$ python -q
>>> import numpy as np
>>> np.set_printoptions(precision=2, suppress=True, linewidth=160, sign=" ")
>>> rng = np.random.default_rng(835235)
>>> data = np.triu(rng.random((4, 4)) < 0.6, 1).astype(int)
>>> data = data + data.T
>>> print(data)
[[ 0  1  0  1]
 [ 1  0  1  0]
 [ 0  1  0  1]
 [ 1  0  1  0]]
>>> # rank 2
>>> Uu, sigma, Vt = np.linalg.svd(data)
>>> print(sigma.round(2) + 0)
[ 2.  2.  0.  0.]
>>> other = Uu[:, :2] @ np.diag(sigma[:2]) @ Vt[:2]
>>> print(round(float(np.linalg.norm(data - other, 2)), 2), round(float(sigma[2]), 2))
0.0 0.0
>>> print(np.linalg.matrix_rank(other))
2
>>> print(other.round(2) + 0)
[[ 0.  1.  0.  1.]
 [ 1.  0.  1.  0.]
 [ 0.  1.  0.  1.]
 [ 1.  0.  1.  0.]]
>>> rank = np.linalg.matrix_rank(data)
>>> print(rank)
2
>>> null = np.linalg.svd(data)[2][rank:].T
>>> print([int(np.linalg.matrix_rank(data[:i])) for i in range(1, len(data) + 1)])
[1, 2, 2, 2]
>>> print([int(np.linalg.matrix_rank(np.delete(data, i, axis=0))) for i in range(4)])
[2, 2, 2, 2]
>>> print(null.shape)
(4, 2)
>>> print([int(np.linalg.matrix_rank(data[:, :j + 1])) for j in range(4)])
[1, 2, 2, 2]
>>> print(np.fft.fft(data[0]))
[ 2.+0.j  0.+0.j -2.+0.j  0.+0.j]
>>> print(np.sort(np.abs(np.fft.fft(data[0]))), np.round(np.sort(np.linalg.svd(data, compute_uv=False)), 2) + 0)
[ 0.  0.  2.  2.] [ 0.  0.  2.  2.]
>>> print(data @ np.ones(4))
[ 2.  2.  2.  2.]
>>> print(np.allclose(data @ data.T, data.T @ data))
True
>>> print((data @ data)[0])
[ 2  0  2  0]
>>> print(data @ (-1.0) ** np.arange(4))
[-2.  2. -2.  2.]
>>> r0 = np.array([-3, 3, 0]) + 0.5
>>> mat = np.outer(r0, r0) / (r0 @ r0)
>>> print(mat)
[[ 0.33 -0.47 -0.07]
 [-0.47  0.65  0.09]
 [-0.07  0.09  0.01]]
>>> ev, vecs = np.linalg.eigh(mat)
>>> print(np.round(vecs.T @ mat @ vecs, 2) + 0)
[[ 0.  0.  0.]
 [ 0.  0.  0.]
 [ 0.  0.  1.]]
>>> print(np.linalg.eigvalsh(mat + 4 * np.eye(3)))
[ 4.  4.  5.]
>>> print(ev.round(2) + 0)
[ 0.  0.  1.]
>>> print(np.allclose(mat @ mat.T, mat.T @ mat))
True
>>> print(np.round(np.sort(np.abs(np.linalg.eigvals(mat))), 2) + 0)
[ 0.  0.  1.]
>>> print((mat - mat.T) / 2)
[[ 0.  0.  0.]
 [ 0.  0.  0.]
 [ 0.  0.  0.]]
>>> print(np.round(np.abs(np.linalg.eigvals(mat)).max(), 2))
1.0
>>> print(round(float(np.linalg.det(mat)), 2))
-0.0
>>> z = rng.permutation(4)
>>> print(z)
[ 2  1  0  3]
>>> other = data[z][:, z]
>>> print(np.allclose(other, data))
True
>>> Z = np.array([[-2.4, 0.7, -0.6]])
>>> F = np.array([[3],
...     [1],
...     [3],
...     [1],
...     [3],
...     [3],
...     [1],
...     [0],
...     [3],
...     [0],
...     [2],
...     [1],
...     [1],
...     [3],
...     [2],
...     [2],
...     [1]]) @ Z + 0.02 * rng.normal(size=(17, 3))
>>> print(F.round(2) + 0)
[[-7.18  2.11 -1.82]
 [-2.38  0.67 -0.58]
 [-7.17  2.12 -1.78]
 [-2.42  0.71 -0.58]
 [-7.16  2.12 -1.75]
 [-7.22  2.06 -1.8 ]
 [-2.38  0.69 -0.62]
 [-0.01  0.02 -0.02]
 [-7.22  2.1  -1.79]
 [ 0.    0.    0.  ]
 [-4.78  1.4  -1.23]
 [-2.43  0.68 -0.6 ]
 [-2.4   0.69 -0.61]
 [-7.22  2.09 -1.79]
 [-4.78  1.39 -1.17]
 [-4.79  1.39 -1.18]
 [-2.4   0.66 -0.57]]
>>> # column 0 is much longer than the rest
>>> Xs = F - F.mean(axis=0)
>>> Uu, sigma, Vt = np.linalg.svd(Xs, full_matrices=False)
>>> print(np.searchsorted(np.cumsum(sigma ** 2) / (sigma ** 2).sum(), 0.9) + 1)
1
>>> print(np.linalg.matrix_rank(Xs))
3
>>> print((np.sign(Uu[:, 0]) == np.sign(Uu[0, 0])).astype(int))
[ 1  0  1  0  1  1  0  0  1  0  1  0  0  1  1  1  0]
>>> print(sigma)
[ 11.21   0.08   0.07]
>>> x = np.array([3, 2, 0])
>>> print(np.sign((F @ x).round(6)))
[-1. -1. -1. -1. -1. -1. -1. -1. -1. -1. -1. -1. -1. -1. -1. -1. -1.]
>>> print((F @ x).argmax())
7
>>> print(np.linalg.norm(F @ x) <= np.linalg.norm(F, 2) * np.linalg.norm(x) + 1e-9)
True
